$ python -q
>>> import numpy as np
>>> np.set_printoptions(precision=2, suppress=True, linewidth=140, sign=" ")
>>> tidy = lambda a: np.round(a, 2) + 0
>>> K = np.load("x.npy")
>>> print(K)
[[-0.7  1.3  0.6  0.   0.6]
 [ 0.7 -0.6  1.9  1.1 -0.2]
 [-0.1  0.  -0.3  0.   0.2]
 [ 1.5 -1.   0.9 -0.4  1.4]
 [ 1.4 -0.2  1.6  1.3  0. ]
 [-0.6  0.8 -2.  -0.8  1. ]
 [ 0.5  0.6  0.2 -0.3  1.3]
 [-0.2 -0.2 -0.9  0.   2. ]
 [ 1.1 -2.   1.9  0.   0.9]
 [ 2.  -3.   1.  -8.  -8. ]
 [-0.6  0.9 -0.4  0.7 -0.2]
 [-0.2  0.9  0.4 -0.6  0.1]
 [ 0.8 -0.4  1.8 -0.6  0.6]
 [ 2.  -0.5  0.   0.2 -0.5]
 [-1.6  0.9 -0.5  0.8  0.7]
 [ 0.5 -1.6 -0.1  2.3 -0.5]
 [ 0.7 -1.3 -1.9 -0.1  0.3]
 [ 1.8  0.5 -0.7  1.1  0.4]
 [-0.4 -1.3  1.  -0.1 -1.4]
 [ 0.9 -1.2 -0.3  0.6  0.4]
 [-0.5 -0.5 -1.2  1.  -0.3]
 [-1.8  0.6 -0.9  1.2 -0.9]
 [ 0.   1.3  0.2  1.2 -1. ]
 [ 0.1  0.8 -0.6 -0.4  0.6]
 [ 0.8  1.1  0.7  0.5  0.1]
 [-0.2 -0.4  0.1 -0.1  1.1]
 [-1.  -0.6 -1.2  0.9 -1. ]
 [ 1.4  1.1 -1.2  0.5  1. ]
 [ 0.6 -0.3 -0.5 -0.7  1.2]
 [ 0.4 -0.7  0.   0.  -0.6]]
>>> Xc = K - K.mean(axis=0)
>>> V = np.linalg.svd(Xc)[2][:1]
>>> M2 = Xc - Xc @ V.T @ V
>>> print(tidy(M2.std(axis=0)))
[ 0.9   0.83  0.99  0.72  0.71]
>>> cent = K[[16, 0]].astype(float)
>>> for _ in range(5):
...     lab = np.linalg.norm(K[:, None] - cent, axis=-1).argmin(axis=1)
...     cent = np.array([K[lab == j].mean(axis=0) for j in range(2)])
... 
>>> print(lab)
[ 1  1  1  1  1  1  1  1  0  0  1  1  1  0  1  1  1  1  0  1  1  1  1  1  1  1  1  1  1  0]
>>> print(np.abs(cent[1] - cent[0]).argmax())
4
>>> print(tidy(cent))
[[ 1.02 -1.5   0.78 -1.58 -1.92]
 [ 0.17  0.1  -0.17  0.37  0.36]]
>>> m1 = np.loadtxt("run1.csv", delimiter=",")
>>> print(tidy(m1))
[[ 0.37 -0.16  0.    0.25 -0.38]
 [-0.16  0.96  0.02  0.13 -0.05]
 [ 0.    0.02  0.97 -0.15 -0.1 ]
 [ 0.25  0.13 -0.15  0.25 -0.3 ]
 [-0.38 -0.05 -0.1  -0.3   0.45]]
>>> # projection: eigenvalues are 0 or 1
>>> evals, V = np.linalg.eigh(m1)
>>> x0 = np.array([-4, -4, 7, 6, 5])
>>> print(tidy(x0 @ m1 @ x0 / (x0 @ x0)), tidy(evals[0]), tidy(evals[-1]))
0.31 0.0 1.0
>>> print(tidy(V * np.maximum(evals, 0) @ V.T))
[[ 0.37 -0.16  0.    0.25 -0.38]
 [-0.16  0.96  0.02  0.13 -0.05]
 [ 0.    0.02  0.97 -0.15 -0.1 ]
 [ 0.25  0.13 -0.15  0.25 -0.3 ]
 [-0.38 -0.05 -0.1  -0.3   0.45]]
>>> print(tidy(V * np.abs(evals) @ V.T))
[[ 0.37 -0.16  0.    0.25 -0.38]
 [-0.16  0.96  0.02  0.13 -0.05]
 [ 0.    0.02  0.97 -0.15 -0.1 ]
 [ 0.25  0.13 -0.15  0.25 -0.3 ]
 [-0.38 -0.05 -0.1  -0.3   0.45]]
>>> print(tidy(np.trace(m1)))
3.0
>>> print(tidy(np.linalg.matrix_power(m1, 3)))
[[ 0.37 -0.16  0.    0.25 -0.38]
 [-0.16  0.96  0.02  0.13 -0.05]
 [ 0.    0.02  0.97 -0.15 -0.1 ]
 [ 0.25  0.13 -0.15  0.25 -0.3 ]
 [-0.38 -0.05 -0.1  -0.3   0.45]]
>>> print(tidy(np.sort(np.abs(np.linalg.eigvals(m1)))))
[ 0.  0.  1.  1.  1.]
>>> print(np.allclose(m1 @ m1.T, m1.T @ m1))
True
>>> print(tidy(np.abs(np.linalg.eigvals(m1)).max()))
1.0
>>> print(np.allclose(m1, m1.T))
True
>>> left, sv, Vh = np.linalg.svd(m1)
>>> V = Vh[:(sv > 1e-8).sum()]
>>> rng = np.random.default_rng(201)
>>> x0 = m1[3] + 3 * m1[0] + rng.integers(2) * np.eye(5)[1]
>>> print(tidy(x0))
[ 1.37 -0.34 -0.14  1.   -1.45]
>>> print(np.allclose(V.T @ V @ x0, x0))
True
>>> print(np.linalg.matrix_rank(np.vstack([m1, x0])))
3
>>> print(tidy(np.linalg.norm(x0 - V.T @ V @ x0)))
0.0
>>> r0 = np.array([2, 2, 0])
>>> print(tidy(np.convolve(m1[2], r0)))
[ 0.01  0.04  1.96  1.63 -0.5  -0.2   0.  ]
>>> print(tidy(np.correlate(m1[2], m1[3], "full")))
[ 0.    0.   -0.28  0.29 -0.15  0.12  0.24 -0.05 -0.03]
>>> t = np.radians(15)
>>> R = np.eye(5)
>>> R[0, 0] = R[4, 4] = np.cos(t)
>>> R[0, 4], R[4, 0] = -np.sin(t), np.sin(t)
>>> print(tidy(R))
[[ 0.97  0.    0.    0.   -0.26]
 [ 0.    1.    0.    0.    0.  ]
 [ 0.    0.    1.    0.    0.  ]
 [ 0.    0.    0.    1.    0.  ]
 [ 0.26  0.    0.    0.    0.97]]
>>> M2 = m1 @ R.T
>>> print(tidy(M2))
[[ 0.46 -0.16  0.    0.25 -0.27]
 [-0.14  0.96  0.02  0.13 -0.09]
 [ 0.03  0.02  0.97 -0.15 -0.1 ]
 [ 0.32  0.13 -0.15  0.25 -0.22]
 [-0.49 -0.05 -0.1  -0.3   0.34]]
>>> print(np.allclose(np.linalg.norm(m1, axis=1), np.linalg.norm(M2, axis=1)))
True
>>> J = (rng.random((13, 13)) < 0.3) + np.eye(13)
>>> J /= J.sum(axis=1, keepdims=True)
>>> print(tidy(J))
[[ 0.25  0.    0.    0.    0.    0.25  0.    0.    0.    0.    0.    0.25  0.25]
 [ 0.    0.29  0.14  0.14  0.14  0.    0.    0.14  0.14  0.    0.    0.    0.  ]
 [ 0.    0.    0.33  0.    0.17  0.17  0.    0.    0.    0.    0.17  0.    0.17]
 [ 0.    0.    0.    0.2   0.    0.    0.2   0.2   0.    0.2   0.    0.2   0.  ]
 [ 0.14  0.    0.14  0.    0.29  0.    0.14  0.    0.    0.    0.14  0.    0.14]
 [ 0.    0.17  0.17  0.    0.    0.17  0.17  0.    0.17  0.    0.    0.    0.17]
 [ 0.    0.    0.25  0.    0.25  0.    0.25  0.    0.    0.25  0.    0.    0.  ]
 [ 0.    0.17  0.17  0.17  0.    0.    0.    0.33  0.    0.    0.    0.17  0.  ]
 [ 0.    0.    0.14  0.14  0.14  0.    0.14  0.14  0.14  0.    0.    0.14  0.  ]
 [ 0.    0.14  0.14  0.    0.    0.14  0.14  0.    0.14  0.29  0.    0.    0.  ]
 [ 0.    0.    0.    0.    0.    0.    0.    0.5   0.    0.    0.5   0.    0.  ]
 [ 0.17  0.17  0.    0.    0.17  0.    0.17  0.    0.17  0.    0.    0.17  0.  ]
 [ 0.    0.    0.    0.2   0.    0.2   0.2   0.    0.    0.    0.    0.    0.4 ]]
>>> # row-stochastic, so 1 is an eigenvalue
>>> lab = rng.permutation(13)
>>> print(lab)
[  8  12   6   5   3  11   1   2   4   0  10   7   9]
>>> M2 = J[lab][:, lab]
>>> print(tidy(np.linalg.det(M2)), tidy(np.linalg.det(J[lab])))
0.0 0.0
>>> print(np.trace(M2))
3.6
>>> print(np.allclose(M2, J))
False
>>> print(tidy(np.sort(np.abs(np.linalg.eigvals(M2)))))
[ 0.    0.06  0.14  0.14  0.16  0.16  0.31  0.31  0.47  0.47  0.53  0.53  1.  ]
